>>> import numpy as np
>>> from numpy import linalg as LA
>>> np.set_printoptions(suppress=True, linewidth=200)
>>> mat = np.load("m.npy")
>>> mat
array([[1, 0, 0, 0, 0, 0, 0, 0, 0, 0, 0, 0, 0],
       [4, 1, 0, 0, 0, 0, 0, 0, 0, 0, 0, 0, 0],
       [8, 8, 1, 0, 0, 0, 0, 0, 0, 0, 0, 0, 0],
       [8, 5, 6, 1, 0, 0, 0, 0, 0, 0, 0, 0, 0],
       [9, 7, 0, 3, 1, 0, 0, 0, 0, 0, 0, 0, 0],
       [1, 2, 6, 1, 2, 1, 0, 0, 0, 0, 0, 0, 0],
       [1, 8, 2, 7, 0, 9, 1, 0, 0, 0, 0, 0, 0],
       [6, 9, 5, 0, 4, 5, 0, 1, 0, 0, 0, 0, 0],
       [1, 9, 5, 3, 1, 2, 2, 8, 1, 0, 0, 0, 0],
       [8, 5, 4, 2, 0, 9, 4, 8, 1, 1, 0, 0, 0],
       [1, 0, 7, 6, 2, 0, 6, 0, 8, 7, 1, 0, 0],
       [5, 9, 1, 9, 1, 7, 2, 5, 0, 9, 5, 1, 0],
       [3, 6, 8, 0, 7, 1, 4, 9, 9, 1, 0, 2, 1]])
>>> # triangular: eigenvalues sit on the diagonal
>>> x0 = np.array([-2, -2, -4, 0, 3, -2, -4, -2, 4, -3, 4, 3, 3])
>>> h1 = np.maximum(mat @ x0, 0)
>>> np.round(np.tanh(mat @ x0), 3)
array([-0.964, -1.   , -1.   , -1.   , -1.   , -1.   , -1.   , -1.   , -1.   , -1.   , -1.   , -1.   , -1.   ])
>>> h1
array([0, 0, 0, 0, 0, 0, 0, 0, 0, 0, 0, 0, 0])
>>> np.maximum(mat @ (3 * x0), 0)
array([0, 0, 0, 0, 0, 0, 0, 0, 0, 0, 0, 0, 0])
>>> np.flatnonzero(h1 > 1e-9)
array([], dtype=int64)
>>> mat.T @ h1
array([0, 0, 0, 0, 0, 0, 0, 0, 0, 0, 0, 0, 0])
>>> np.maximum(mat @ x0, 0) - np.maximum(-mat @ x0, 0)
array([ -2, -10, -36, -50, -29, -26, -48, -50, -61, -91, -33, -65, -23])
>>> LA.matrix_rank(mat, rtol=0.1)
np.int64(8)
>>> ang = np.radians(36)
>>> r_ = np.eye(13)
>>> r_[8, 8] = r_[12, 12] = np.cos(ang)
>>> r_[8, 12], r_[12, 8] = -np.sin(ang), np.sin(ang)
>>> A2 = mat @ r_.T
>>> np.allclose(mat @ mat.T, A2 @ A2.T)
True
>>> np.round(np.abs(A2 - mat).max(axis=0), 3)
array([0.   , 0.   , 0.   , 0.   , 0.   , 0.   , 0.   , 0.   , 2.307, 0.   , 0.   , 0.   , 5.099])
>>> round(float(LA.det(r_)), 3), np.round(np.trace(r_), 3)
(1.0, np.float64(12.618))
>>> M = np.load("test14.npy")
>>> M
array([[ 1,  0,  0,  0,  0,  0,  0,  0,  0,  0,  0,  0],
       [ 1,  1,  0,  0,  0,  0,  0,  0,  0,  0,  0,  0],
       [ 0, -1,  1,  0,  0,  0,  0,  0,  0,  0,  0,  0],
       [-1, -1,  2,  1,  0,  0,  0,  0,  0,  0,  0,  0],
       [-1, -1,  1, -1,  1,  0,  0,  0,  0,  0,  0,  0],
       [-1, -2, -2,  0,  2,  1,  0,  0,  0,  0,  0,  0],
       [ 0,  0,  0,  1,  1,  2,  1,  0,  0,  0,  0,  0],
       [ 0,  0, -1,  0,  0,  1,  0,  1,  0,  0,  0,  0],
       [ 1, -2, -2, -1,  2,  0,  1,  0,  1,  0,  0,  0],
       [ 0,  1,  0, -1, -1, -2, -1,  2, -2,  1,  0,  0],
       [-2, -1, -1, -1,  2,  0,  1,  1,  2,  2,  1,  0],
       [-2,  2,  0, -1, -1, -2,  1,  0,  2,  2,  1,  1]])
>>> U, sigma, Vh = LA.svd(M)
>>> np.argmax(sigma[:-1] / (sigma[1:] + 1e-6)) + 1
np.int64(11)
>>> A2 = U[:, :11] @ np.diag(sigma[:11]) @ Vh[:11]
>>> np.round(LA.norm(M - A2, 2), 3), np.round(sigma[11], 3)
(np.float64(0.004), np.float64(0.004))
>>> round(float(LA.norm(M - A2) / LA.norm(M)), 3)
0.0
>>> np.prod(np.diag(M)), np.round(LA.det(M), 3)
(np.int64(1), np.float64(1.0))
>>> LA.matrix_rank(M, rtol=0.1)
np.int64(9)
>>> round(LA.norm(M, 2) / LA.norm(M), 3)
np.float64(0.606)
>>> data = np.array([[2, 0, 0, 0, 0, 0, 0, 0],
...     [-1, -2, 0, 0, 0, 0, 0, 0],
...     [2, 1, 0, 0, 0, 0, 0, 0],
...     [0, 1, -1, 2, 0, 0, 0, 0],
...     [-1, 2, 2, -1, -2, 0, 0, 0],
...     [0, 1, -1, 2, -1, 2, 0, 0],
...     [2, -2, 0, -1, 1, 0, -2, 0],
...     [-1, -1, 0, 0, -1, 2, 0, 1]])
>>> data
array([[ 2,  0,  0,  0,  0,  0,  0,  0],
       [-1, -2,  0,  0,  0,  0,  0,  0],
       [ 2,  1,  0,  0,  0,  0,  0,  0],
       [ 0,  1, -1,  2,  0,  0,  0,  0],
       [-1,  2,  2, -1, -2,  0,  0,  0],
       [ 0,  1, -1,  2, -1,  2,  0,  0],
       [ 2, -2,  0, -1,  1,  0, -2,  0],
       [-1, -1,  0,  0, -1,  2,  0,  1]])
>>> U, sigma, Vh = LA.svd(data)
>>> vecs = Vh[:(sigma > 1e-8).sum()]
>>> rng = np.random.default_rng(886230)
>>> x0 = data[4] + 5 * data[1] + rng.integers(2) * np.eye(8)[2]
>>> x0
array([-6., -8.,  2., -1., -2.,  0.,  0.,  0.])
>>> np.allclose(vecs.T @ vecs @ x0, x0)
True
>>> np.round(LA.norm(x0 - vecs.T @ vecs @ x0), 3)
np.float64(0.0)
>>> round(LA.norm(data, 2) / LA.norm(data), 3)
np.float64(0.612)
>>> x0 = np.array([-7, 3, 4, 6, -4, 8, 7, 8])
>>> h1 = np.maximum(data @ x0, 0)
>>> np.round(np.tanh(data @ x0), 3)
array([-1.   ,  0.762, -1.   ,  1.   ,  1.   ,  1.   , -1.   ,  1.   ])
>>> np.maximum(data @ x0, 0) - np.maximum(-data @ x0, 0)
array([-14,   1, -11,  11,  23,  31, -44,  32])
>>> E = np.array([[0, -1, -8, 2, -1, 1, 0, 1, 5, 4, 9, 7],
...     [-8, -2, -1, -5, -7, 3, 0, 6, -8, -9, 9, 1],
...     [5, 2, 3, -1, 9, -7, 6, 4, -2, -5, 8, -8],
...     [3, -4, 2, 9, 0, 7, -1, 2, 5, 5, 6, -7],
...     [6, -7, 5, -7, -2, -3, 3, -9, -8, -6, -5, 7],
...     [-4, 7, 9, -8, 9, -6, -4, 4, 2, -7, -6, -2],
...     [-5, 0, -3, 6, -3, -4, 3, -7, 4, 0, -3, -4],
...     [-2, 6, 0, 8, 6, -2, 5, -6, 6, 6, 9, -5],
...     [-1, -1, -2, 1, 3, -5, -8, 1, 7, 9, 5, -2],
...     [6, 4, -6, -2, -1, 4, 8, -3, 4, -2, -5, -7],
...     [-9, 9, 7, -5, 2, 7, -6, 0, 4, 9, -5, 1],
...     [-5, -5, 2, 8, 8, 7, -4, 2, 2, 1, 2, 7],
...     [6, -7, -4, -6, 6, -4, -9, 8, 1, 0, 0, 0],
...     [6, -5, 4, -7, 7, 9, 1, -1, 1, 6, -1, -3]])
>>> E[11] = E[7]
>>> E
array([[ 0, -1, -8,  2, -1,  1,  0,  1,  5,  4,  9,  7],
       [-8, -2, -1, -5, -7,  3,  0,  6, -8, -9,  9,  1],
       [ 5,  2,  3, -1,  9, -7,  6,  4, -2, -5,  8, -8],
       [ 3, -4,  2,  9,  0,  7, -1,  2,  5,  5,  6, -7],
       [ 6, -7,  5, -7, -2, -3,  3, -9, -8, -6, -5,  7],
       [-4,  7,  9, -8,  9, -6, -4,  4,  2, -7, -6, -2],
       [-5,  0, -3,  6, -3, -4,  3, -7,  4,  0, -3, -4],
       [-2,  6,  0,  8,  6, -2,  5, -6,  6,  6,  9, -5],
       [-1, -1, -2,  1,  3, -5, -8,  1,  7,  9,  5, -2],
       [ 6,  4, -6, -2, -1,  4,  8, -3,  4, -2, -5, -7],
       [-9,  9,  7, -5,  2,  7, -6,  0,  4,  9, -5,  1],
       [-2,  6,  0,  8,  6, -2,  5, -6,  6,  6,  9, -5],
       [ 6, -7, -4, -6,  6, -4, -9,  8,  1,  0,  0,  0],
       [ 6, -5,  4, -7,  7,  9,  1, -1,  1,  6, -1, -3]])
>>> A2 = np.c_[E[:, :4] @ np.array([[-1, -2, -3, 3], [3, 2, 3, 2], [0, 2, -2, 3], [-1, -2, 2, 0]]), np.array([-3, 1, -1, 3, -2, 3, 2, -3, 3, -2, 2, -3, -2, -2])]
>>> A2
array([[ -5, -22,  17, -26,  -3],
       [  7,  20,  10, -31,   1],
       [  2,   2, -17,  28,  -1],
       [-24, -28,  -7,   7,   3],
       [-20,  -2, -63,  19,  -2],
       [ 33,  56,  -1,  29,   3],
       [ -1,  -8,  33, -24,   2],
       [ 12,   0,  40,   6,  -3],
       [ -3,  -6,   6, -11,   3],
       [  8, -12,   2,   8,  -2],
       [ 41,  60,  30,  12,   2],
       [ 12,   0,  40,   6,  -3],
       [-21, -22, -43,  -8,  -2],
       [-14,   0, -55,  20,  -2]])
>>> np.round(LA.norm(A2 - E @ LA.lstsq(E, A2)[0], axis=0), 3) + 0
array([0.   , 0.   , 0.   , 0.   , 0.885])
>>> np.round(LA.norm(LA.qr(E)[0].T @ A2, axis=0) ** 2 / ((A2 ** 2).sum(axis=0) + 1e-12), 3)
array([1.  , 1.  , 1.  , 1.  , 0.99])
>>> x0 = np.array([-5, 0, -2, 5, 1, 4, 5, 5, -3, 3, -3, -5])
>>> y = E @ x0
>>> np.round(LA.lstsq(E, y)[0], 3) + 0
array([-5.,  0., -2.,  5.,  1.,  4.,  5.,  5., -3.,  3., -3., -5.])
>>> np.round(LA.pinv(E) @ E, 3) + 0
array([[1., 0., 0., 0., 0., 0., 0., 0., 0., 0., 0., 0.],
       [0., 1., 0., 0., 0., 0., 0., 0., 0., 0., 0., 0.],
       [0., 0., 1., 0., 0., 0., 0., 0., 0., 0., 0., 0.],
       [0., 0., 0., 1., 0., 0., 0., 0., 0., 0., 0., 0.],
       [0., 0., 0., 0., 1., 0., 0., 0., 0., 0., 0., 0.],
       [0., 0., 0., 0., 0., 1., 0., 0., 0., 0., 0., 0.],
       [0., 0., 0., 0., 0., 0., 1., 0., 0., 0., 0., 0.],
       [0., 0., 0., 0., 0., 0., 0., 1., 0., 0., 0., 0.],
       [0., 0., 0., 0., 0., 0., 0., 0., 1., 0., 0., 0.],
       [0., 0., 0., 0., 0., 0., 0., 0., 0., 1., 0., 0.],
       [0., 0., 0., 0., 0., 0., 0., 0., 0., 0., 1., 0.],
       [0., 0., 0., 0., 0., 0., 0., 0., 0., 0., 0., 1.]])
>>> y
array([ -31,   17,    2,   76, -133,  -52,   39,   41,  -37,   44,   31,   41,  -70,    3])
>>> y = y + 0.02 * rng.normal(size=14)
>>> y.round(3)
array([ -30.981,   16.979,    2.01 ,   75.988, -133.001,  -52.006,   39.016,   41.022,  -36.969,   44.024,   30.986,   41.021,  -70.023,    2.999])
>>> c, *_ = LA.lstsq(E, y)
>>> c.round(3) + 0
array([-4.999,  0.   , -1.998,  4.997,  0.996,  3.996,  5.004,  5.001, -2.996,  3.003, -2.999, -5.   ])
>>> c.round()
array([-5., -0., -2.,  5.,  1.,  4.,  5.,  5., -3.,  3., -3., -5.])
>>> x0 = np.array([3, -2, 1, 5, 3, -3, 1, -4, 0, -3, 1, -5])
>>> y = E @ x0
>>> c, lr = np.zeros(12), 1 / LA.norm(E, 2) ** 2
>>> for i in range(12):
...     c -= lr * E.T @ (E @ c - y)
...     if i % 2 == 0: print(i, round(LA.norm(E @ c - y), 3))
... 
0 119.476
2 54.662
4 36.699
6 27.963
8 22.074
10 17.8
>>> round(float(LA.cond(E)), 3)
16.701
>>> F = np.loadtxt("arr.csv", delimiter=",")
>>> F
array([[-2.997,  0.085,  0.05 , -0.023,  0.01 ,  0.059],
       [ 0.085, -0.907,  1.236, -0.566,  0.257,  1.439],
       [ 0.05 ,  1.236, -2.27 , -0.334,  0.152,  0.85 ],
       [-0.023, -0.566, -0.334, -2.847, -0.069, -0.389],
       [ 0.01 ,  0.257,  0.152, -0.069, -2.969,  0.176],
       [ 0.059,  1.439,  0.85 , -0.389,  0.176, -2.011]])
>>> # symmetric, so the eigenvalues are real
>>> f, r1 = F[5], F[3]
>>> round(f @ f, 3)
np.float64(7.023)
>>> round(float(f @ r1), 3)
0.778
>>> pr = (f @ r1) / (f @ f) * f
>>> pr.round(3)
array([ 0.007,  0.159,  0.094, -0.043,  0.019, -0.223])
>>> np.round(LA.norm(f + r1) ** 2 + LA.norm(f - r1) ** 2, 3)
np.float64(31.434)
>>> q, r_ = LA.qr(F)
>>> np.round(q @ r_, 3)
array([[-2.997,  0.085,  0.05 , -0.023,  0.01 ,  0.059],
       [ 0.085, -0.907,  1.236, -0.566,  0.257,  1.439],
       [ 0.05 ,  1.236, -2.27 , -0.334,  0.152,  0.85 ],
       [-0.023, -0.566, -0.334, -2.847, -0.069, -0.389],
       [ 0.01 ,  0.257,  0.152, -0.069, -2.969,  0.176],
       [ 0.059,  1.439,  0.85 , -0.389,  0.176, -2.011]])
>>> np.allclose(r_.T @ r_, F.T @ F)
True
>>> np.round(np.abs(np.diag(r_)), 3)
array([2.999, 2.194, 2.504, 2.86 , 2.969, 1.739])
>>> q.shape, r_.shape
((6, 6), (6, 6))
>>> f = np.array([8, -3, 1, -9, 0, -4])
>>> A2 = F + np.outer(f, np.eye(6)[1])
>>> LA.matrix_rank(LA.inv(A2) - LA.inv(F), tol=1e-8)
np.int64(1)
>>> round(LA.det(A2) / LA.det(F), 3), round(float(1 + LA.solve(F, f)[1]), 3)
(np.float64(0.325), 0.325)
>>> round(LA.norm(F[1] - F[3]), 3)
np.float64(3.353)
>>> LA.norm(F, axis=1).argmax()
np.int64(0)
>>> np.round(LA.norm(F, 1), 3), round(float(LA.norm(F, np.inf)), 3)
(np.float64(4.924), 4.924)
>>> np.round(LA.norm(F, axis=0), 3)
array([2.999, 2.194, 2.746, 2.949, 2.99 , 2.65 ])
>>> round(LA.norm(F, 2), 3)
np.float64(3.001)
>>> round(float(LA.norm(F) ** 2 / LA.norm(F, 2) ** 2), 3)
5.108
>>> def softmax(z):
...     e = np.exp(z - z.max(axis=-1, keepdims=True))
...     return e / e.sum(axis=-1, keepdims=True)
... 
>>> np.round(softmax(F[5] + 3), 3)
array([0.11 , 0.438, 0.243, 0.07 , 0.124, 0.014])
>>> np.round(softmax(F).sum(axis=1), 3)
array([1., 1., 1., 1., 1., 1.])
>>> S = F @ F.T / np.sqrt(6)
>>> np.round(softmax(S)[5] @ F, 3)
array([-0.083,  1.166,  0.645, -0.518,  0.027, -1.613])
>>> softmax(S).round(6).argmax(axis=1)
array([0, 1, 2, 3, 4, 5])
>>> arr = np.array([[0, 5, -9, 2, 5, -4, 1, -5],
...     [0, 0, -4, 5, 7, 7, -4, -3],
...     [0, 0, 0, -3, 4, -9, -8, -3],
...     [0, 0, 0, 0, 3, 3, -9, 4],
...     [0, 0, 0, 0, 0, -8, -5, -7],
...     [0, 0, 0, 0, 0, 0, 9, 8],
...     [0, 0, 0, 0, 0, 0, 0, -2],
...     [0, 0, 0, 0, 0, 0, 0, 0]])
>>> # rank 7
>>> A2 = arr + rng.integers(-2, 3, (8, 7)) @ rng.integers(-2, 3, (7, 8))
>>> A2
array([[  1,  11, -17,   5,   6,   3,  -3,  -9],
       [ -7,  -8,  -1,  10,   4,   5,  -7,   5],
       [  1,   6,   4, -12,   7, -14,  -3,  -1],
       [ -3,  -8,   3,  -3,   2,  -3,  -5,   4],
       [  4,  -4,   5,   5,  -5,  -3, -12,   1],
       [ -2,  -4,   2,   4,  -1,   1,   4,   9],
       [  8,  -2,  -1,   6,  -2,   3,   7,  -8],
       [  6,   4,   5,  -1,  -3,   5,  -9,  10]])
>>> LA.matrix_rank(A2 - arr, tol=1e-8)
np.int64(7)
>>> np.abs(A2 - arr).sum(axis=1)
array([34, 39, 35, 28, 43, 20, 35, 43])
